% ipython --no-banner

In [1]: import numpy as np

In [2]: from numpy import linalg as LA

In [3]: np.set_printoptions(precision=2, suppress=True, linewidth=160, legacy="1.25")

In [4]: cent = np.array([[1, 4, 4, 1, 2, 1, 8], [3, 8, 8, 2, 3, 6, 5]])

In [5]: E = np.repeat(cent, 18 // 2, axis=0)

In [6]: rng = np.random.default_rng(20)

In [7]: E = E + 0.1 * rng.normal(size=E.shape)

In [8]: E
Out[8]: 
array([[0.96, 4.12, 4.14, 1.03, 2.04, 0.95, 7.91],
       [0.91, 3.9 , 4.09, 0.99, 2.01, 0.94, 7.89],
       [0.88, 3.92, 4.06, 1.  , 1.95, 0.98, 7.86],
       [1.12, 3.88, 4.  , 1.21, 1.74, 0.86, 7.93],
       [1.01, 3.83, 3.98, 1.  , 2.02, 0.76, 8.06],
       [1.16, 4.04, 3.93, 0.94, 1.74, 1.05, 8.15],
       [1.07, 3.7 , 3.96, 0.99, 1.95, 1.1 , 7.83],
       [0.93, 4.06, 4.1 , 1.02, 2.11, 1.05, 7.89],
       [1.13, 3.95, 3.84, 1.04, 2.18, 1.1 , 8.1 ],
       [3.02, 7.75, 8.07, 2.02, 2.74, 5.93, 4.91],
       [3.11, 8.01, 8.03, 2.02, 2.87, 5.8 , 5.01],
       [2.97, 8.  , 7.98, 1.95, 3.06, 6.02, 4.94],
       [2.81, 7.74, 7.86, 1.98, 3.09, 5.96, 5.07],
       [3.12, 8.24, 8.03, 2.15, 3.02, 5.88, 4.77],
       [3.03, 8.09, 8.25, 1.93, 3.05, 5.99, 4.76],
       [3.04, 7.97, 7.87, 2.17, 2.94, 6.05, 4.97],
       [2.93, 7.98, 8.08, 1.93, 2.83, 6.18, 5.04],
       [2.9 , 7.99, 7.84, 1.99, 3.09, 5.81, 5.09]])

In [9]: Xs = E - E.mean(axis=0)

In [10]: U, sigma, Vh = LA.svd(Xs, full_matrices=False)

In [11]: np.abs(U[:, 0]).argmax()
Out[11]: 14

In [12]: Vh[0] * np.sign(Vh[0, np.abs(Vh[0]).argmax()])
Out[12]: array([ 0.23,  0.48,  0.47,  0.12,  0.12,  0.59, -0.35])

In [13]: np.abs(Vh[0]).argmax()
Out[13]: 5

In [14]: np.searchsorted(np.cumsum(sigma ** 2) / (sigma ** 2).sum(), 0.9) + 1
Out[14]: 1

In [15]: sigma
Out[15]: array([18.01,  0.6 ,  0.56,  0.52,  0.4 ,  0.25,  0.18])

In [16]: t3 = np.stack([E, -3 * E, E[::-1]])

In [17]: t3.shape
Out[17]: (3, 18, 7)

In [18]: np.einsum("bij,cij->bc", t3, t3)
Out[18]: 
array([[ 2802.6 , -8407.81,  2152.86],
       [-8407.81, 25223.43, -6458.59],
       [ 2152.86, -6458.59,  2802.6 ]])

In [19]: LA.matrix_rank(t3)
Out[19]: array([7, 7, 7])

In [20]: def softmax(z):
    ...:     e = np.exp(z - z.max(axis=-1, keepdims=True))
    ...:     return e / e.sum(axis=-1, keepdims=True)
    ...: 

In [21]: softmax(E).sum(axis=1)
Out[21]: array([1., 1., 1., 1., 1., 1., 1., 1., 1., 1., 1., 1., 1., 1., 1., 1., 1., 1.])

In [22]: np.round(softmax(10 * E[11]), 2) + 0
Out[22]: array([0.  , 0.54, 0.46, 0.  , 0.  , 0.  , 0.  ])

In [23]: scores = E @ E.T / np.sqrt(7)

In [24]: softmax(scores)[11] @ E
Out[24]: array([3.01, 8.04, 8.05, 2.01, 2.97, 5.98, 4.91])

In [25]: softmax(scores).round(6).argmax(axis=1)
Out[25]: array([16, 16, 16, 16, 16, 16, 16, 16, 16, 14, 14, 14, 14, 14, 14, 14, 14, 14])

In [26]: Xs = E - E.mean(axis=0)

In [27]: vecs = LA.svd(Xs)[2][:2]

In [28]: Y = Xs - Xs @ vecs.T @ vecs

In [29]: LA.norm(Y, axis=1).round(6).argmax()
Out[29]: 13

In [30]: data = np.load("mat.npy")

In [31]: data
Out[31]: 
array([[ 0,  0,  2,  0,  0,  0,  0,  0,  0],
       [ 0,  0,  0,  0,  0,  0,  2,  0,  0],
       [ 0,  0,  0,  0,  0,  0,  0,  0,  0],
       [ 0,  0,  0,  0,  0, -1,  0,  0,  0],
       [ 0,  0,  0,  0,  0,  0,  0,  2,  0],
       [ 0,  0,  0,  0,  0,  0,  0,  0, -2],
       [ 0,  0,  0,  0,  2,  0,  0,  0,  0],
       [ 0,  1,  0,  0,  0,  0,  0,  0,  0],
       [ 0,  0,  0,  0,  0,  0,  0,  0,  0]])

In [32]: LA.cond(data) > 100
Out[32]: True

In [33]: round(float(LA.norm(data, 2) / LA.norm(data)), 2)
Out[33]: 0.43

In [34]: Y = data + rng.integers(-2, 3, (9, 7)) @ rng.integers(-2, 3, (7, 9))

In [35]: Y
Out[35]: 
array([[ -5,  -7,  13,  13,   5,   1,  -1,   8,  -3],
       [ -2,   0,  -2,   1,   0,  -7,   7,  -1, -10],
       [ -4,  -2,   3,   5,  -1,  -2,   8,   3,  -1],
       [ -2,   0,  -2,   2,   0,  -7,   4,   2, -10],
       [ -5,  -5,   4,   6,  -6,   2,   3,   2,   1],
       [  2,   4, -10, -10,  -5,  -1,   0,   2,   1],
       [ -3,  -1,  12,   6,   0,   4,  -2,  -6,   5],
       [ -7,  -2,   3,   2, -11,  -2,   4,  -5,  -1],
       [  2,   4,  -4,   3,   2,  -2,   4,   6,  -9]])

In [36]: LA.matrix_rank(Y - data, tol=1e-8)
Out[36]: 7

In [37]: u, r1 = Y[5], Y[6]

In [38]: u @ u
Out[38]: 251

In [39]: pr = (u @ r1) / (u @ u) * u

In [40]: pr
Out[40]: array([-1.6 , -3.2 ,  8.01,  8.01,  4.  ,  0.8 , -0.  , -1.6 , -0.8 ])

In [41]: r1 - pr
Out[41]: array([-1.4 ,  2.2 ,  3.99, -2.01, -4.  ,  3.2 , -2.  , -4.4 ,  5.8 ])

In [42]: (r1 - pr) @ u
Out[42]: 0.0

In [43]: K = np.loadtxt("run16.csv", delimiter=",")

In [44]: K
Out[44]: 
array([[10.,  0., -1.,  5.],
       [ 8.,  0.,  0.,  4.],
       [ 6.,  0.,  1.,  3.],
       [-8., -2.,  2., -4.]])

In [45]: LA.lstsq(K[:-1].T, K[-1])[2]
Out[45]: 2

In [46]: np.allclose(K[:-1].T @ LA.lstsq(K[:-1].T, K[-1])[0], K[-1])
Out[46]: False

In [47]: np.abs(np.diag(LA.qr(K)[1])) > 1e-9
Out[47]: array([ True,  True,  True, False])

In [48]: Y = np.array([[0.2], [-0.8], [0.7], [0.8], [0.4]])

In [49]: cent = np.array([[0.7, 1.2, -0.2, -1.3, 0.5]])

In [50]: F = Y @ cent

In [51]: F
Out[51]: 
array([[ 0.14,  0.24, -0.04, -0.26,  0.1 ],
       [-0.56, -0.96,  0.16,  1.04, -0.4 ],
       [ 0.49,  0.84, -0.14, -0.91,  0.35],
       [ 0.56,  0.96, -0.16, -1.04,  0.4 ],
       [ 0.28,  0.48, -0.08, -0.52,  0.2 ]])

In [52]: [round(float(x), 2) for x in LA.svd(F, compute_uv=False)[:3]]
Out[52]: [2.78, 0.0, 0.0]

In [53]: LA.cond(F) > 100
Out[53]: True

In [54]: np.argsort(-LA.norm(F, axis=0).round(6), kind="stable")[:3]
Out[54]: array([3, 1, 0])

In [55]: round(LA.norm(F, 2) / LA.norm(F), 2)
Out[55]: 1.0

In [56]: lab = rng.permutation(4)

In [57]: lab
Out[57]: array([3, 1, 2, 0])

In [58]: Y = K[lab][:, lab]

In [59]: np.round(np.sort(np.abs(LA.eigvals(Y))), 2) + 0
Out[59]: array([0., 1., 2., 4.])

In [60]: np.round(LA.det(2 * F), 2), np.round(LA.det(F), 2)
Out[60]: (0.0, 0.0)

In [61]: np.einsum("ii->", F)
Out[61]: -1.8

In [62]: cent = np.array([[0, 0, 1, 0, -1],
    ...:     [2, 0, 0, 2, -1],
    ...:     [-1, -2, 2, 2, -1],
    ...:     [-1, 2, 1, -2, 2],
    ...:     [1, 0, -1, 1, -2]])

In [63]: X = (rng.random((18, 5)) < 0.25) @ cent

In [64]: X
Out[64]: 
array([[ 2,  0,  0,  2, -1],
       [ 0,  0,  1,  0, -1],
       [ 1, -2,  3,  4, -3],
       [ 2,  0,  1,  2, -2],
       [ 0,  0,  0,  0,  0],
       [ 0,  0,  0,  0,  0],
       [ 0,  0,  0,  0,  0],
       [ 0,  0,  0,  0,  0],
       [ 0,  0,  0,  0,  0],
       [ 1,  0, -1,  1, -2],
       [ 1,  0,  2,  3, -2],
       [ 0,  0,  1,  0, -1],
       [-1,  0,  2,  1, -1],
       [ 1,  0, -1,  1, -2],
       [ 0,  0,  0,  0,  0],
       [-1, -2,  2,  2, -1],
       [ 0,  0,  0,  0,  0],
       [-1,  2,  1, -2,  2]])

In [65]: vec = np.array([5, 3, -9, 2, -1])

In [66]: X @ vec
Out[66]: array([ 15,  -8, -17,   7,   0,   0,   0,   0,   0,  18,  -5,  -8, -20,  18,   0, -24,   0, -14])

In [67]: X @ np.eye(5)[4]
Out[67]: array([-1., -1., -3., -2.,  0.,  0.,  0.,  0.,  0., -2., -2., -1., -1., -2.,  0., -1.,  0.,  2.])

In [68]: np.einsum("ij,j->i", X, vec)
Out[68]: array([ 15,  -8, -17,   7,   0,   0,   0,   0,   0,  18,  -5,  -8, -20,  18,   0, -24,   0, -14])

In [69]: np.sign((X @ vec).round(6))
Out[69]: array([ 1, -1, -1,  1,  0,  0,  0,  0,  0,  1, -1, -1, -1,  1,  0, -1,  0, -1])

In [70]: LA.norm(X @ vec) <= LA.norm(X, 2) * LA.norm(vec) + 1e-9
Out[70]: True

In [71]: X @ (2 * vec)
Out[71]: array([ 30, -16, -34,  14,   0,   0,   0,   0,   0,  36, -10, -16, -40,  36,   0, -48,   0, -28])

In [72]: (X * vec).sum(axis=1)
Out[72]: array([ 15,  -8, -17,   7,   0,   0,   0,   0,   0,  18,  -5,  -8, -20,  18,   0, -24,   0, -14])

In [73]: X @ np.ones(5)
Out[73]: array([ 3.,  0.,  3.,  3.,  0.,  0.,  0.,  0.,  0., -1.,  4.,  0.,  1., -1.,  0.,  0.,  0.,  2.])

In [74]: q, vecs = LA.qr(X[:, :4])[0], LA.qr(X[:, 4:])[0]

In [75]: sigma = LA.svd(q.T @ vecs, compute_uv=False)

In [76]: np.degrees(np.arccos(sigma.clip(0, 1)))
Out[76]: array([23.87])

In [77]: (sigma > 0.9).sum()
Out[77]: 1

In [78]: sigma
Out[78]: array([0.91])

In [79]: A = np.load("block15.npy")

In [80]: A
Out[80]: 
array([[1, 0, 0, 0, 0, 0, 0, 0],
       [0, 0, 0, 1, 0, 0, 0, 0],
       [0, 0, 0, 0, 1, 0, 0, 0],
       [0, 0, 0, 0, 0, 0, 1, 0],
       [0, 0, 0, 0, 0, 1, 0, 0],
       [0, 0, 0, 0, 0, 0, 0, 1],
       [0, 0, 1, 0, 0, 0, 0, 0],
       [0, 1, 0, 0, 0, 0, 0, 0]])

In [81]: LA.matrix_power(A, 2)
Out[81]: 
array([[1, 0, 0, 0, 0, 0, 0, 0],
       [0, 0, 0, 0, 0, 0, 1, 0],
       [0, 0, 0, 0, 0, 1, 0, 0],
       [0, 0, 1, 0, 0, 0, 0, 0],
       [0, 0, 0, 0, 0, 0, 0, 1],
       [0, 1, 0, 0, 0, 0, 0, 0],
       [0, 0, 0, 0, 1, 0, 0, 0],
       [0, 0, 0, 1, 0, 0, 0, 0]])

In [82]: np.trace(A)
Out[82]: 1

In [83]: (A - A.T) / 2
Out[83]: 
array([[ 0. ,  0. ,  0. ,  0. ,  0. ,  0. ,  0. ,  0. ],
       [ 0. ,  0. ,  0. ,  0.5,  0. ,  0. ,  0. , -0.5],
       [ 0. ,  0. ,  0. ,  0. ,  0.5,  0. , -0.5,  0. ],
       [ 0. , -0.5,  0. ,  0. ,  0. ,  0. ,  0.5,  0. ],
       [ 0. ,  0. , -0.5,  0. ,  0. ,  0.5,  0. ,  0. ],
       [ 0. ,  0. ,  0. ,  0. , -0.5,  0. ,  0. ,  0.5],
       [ 0. ,  0. ,  0.5, -0.5,  0. ,  0. ,  0. ,  0. ],
       [ 0. ,  0.5,  0. ,  0. ,  0. , -0.5,  0. ,  0. ]])

In [84]: np.allclose(A @ A.T, A.T @ A)
Out[84]: True

In [85]: LA.pinv(A)
Out[85]: 
array([[1., 0., 0., 0., 0., 0., 0., 0.],
       [0., 0., 0., 0., 0., 0., 0., 1.],
       [0., 0., 0., 0., 0., 0., 1., 0.],
       [0., 1., 0., 0., 0., 0., 0., 0.],
       [0., 0., 1., 0., 0., 0., 0., 0.],
       [0., 0., 0., 0., 1., 0., 0., 0.],
       [0., 0., 0., 1., 0., 0., 0., 0.],
       [0., 0., 0., 0., 0., 1., 0., 0.]])

In [86]: A[:, 5] @ A[:, 6]
Out[86]: 0

In [87]: LA.svd(A, compute_uv=False)
Out[87]: array([1., 1., 1., 1., 1., 1., 1., 1.])

In [88]: W1 = np.array([[-1, 2, 0],
    ...:     [0, 2, -3],
    ...:     [-2, -2, -2],
    ...:     [-1, 1, 1],
    ...:     [2, 3, -2],
    ...:     [-2, -2, 0],
    ...:     [2, 0, 2],
    ...:     [2, -1, -2]])

In [89]: b = np.array([3, 3, 2])

In [90]: H = np.maximum(A @ W1 + b, 0)

In [91]: (H > 0).mean(axis=0)
Out[91]: array([1. , 1. , 0.5])

In [92]: (H > 0).astype(int)
Out[92]: 
array([[1, 1, 1],
       [1, 1, 1],
       [1, 1, 0],
       [1, 1, 1],
       [1, 1, 1],
       [1, 1, 0],
       [1, 1, 0],
       [1, 1, 0]])

In [93]: cent = np.array([[-6, -4, -4], [0, 0, -4], [0, 0, -6]])

In [94]: H @ cent
Out[94]: 
array([[-12,  -8, -40],
       [-12,  -8, -42],
       [-30, -20, -44],
       [-30, -20, -56],
       [ -6,  -4, -20],
       [-30, -20, -28],
       [ -6,  -4,  -8],
       [-18, -12, -32]])

In [95]: W1 @ cent
Out[95]: 
array([[  6,   4,  -4],
       [  0,   0,  10],
       [ 12,   8,  28],
       [  6,   4,  -6],
       [-12,  -8,  -8],
       [ 12,   8,  16],
       [-12,  -8, -20],
       [-12,  -8,   8]])

In [96]: q, R = LA.qr(A)

In [97]: q @ R
Out[97]: 
array([[1., 0., 0., 0., 0., 0., 0., 0.],
       [0., 0., 0., 1., 0., 0., 0., 0.],
       [0., 0., 0., 0., 1., 0., 0., 0.],
       [0., 0., 0., 0., 0., 0., 1., 0.],
       [0., 0., 0., 0., 0., 1., 0., 0.],
       [0., 0., 0., 0., 0., 0., 0., 1.],
       [0., 0., 1., 0., 0., 0., 0., 0.],
       [0., 1., 0., 0., 0., 0., 0., 0.]])

In [98]: np.abs(np.diag(R))
Out[98]: array([1., 1., 1., 1., 1., 1., 1., 1.])

In [99]: np.allclose(R.T @ R, A.T @ A)
Out[99]: True

In [100]: q.T @ q
Out[100]: 
array([[1., 0., 0., 0., 0., 0., 0., 0.],
       [0., 1., 0., 0., 0., 0., 0., 0.],
       [0., 0., 1., 0., 0., 0., 0., 0.],
       [0., 0., 0., 1., 0., 0., 0., 0.],
       [0., 0., 0., 0., 1., 0., 0., 0.],
       [0., 0., 0., 0., 0., 1., 0., 0.],
       [0., 0., 0., 0., 0., 0., 1., 0.],
       [0., 0., 0., 0., 0., 0., 0., 1.]])
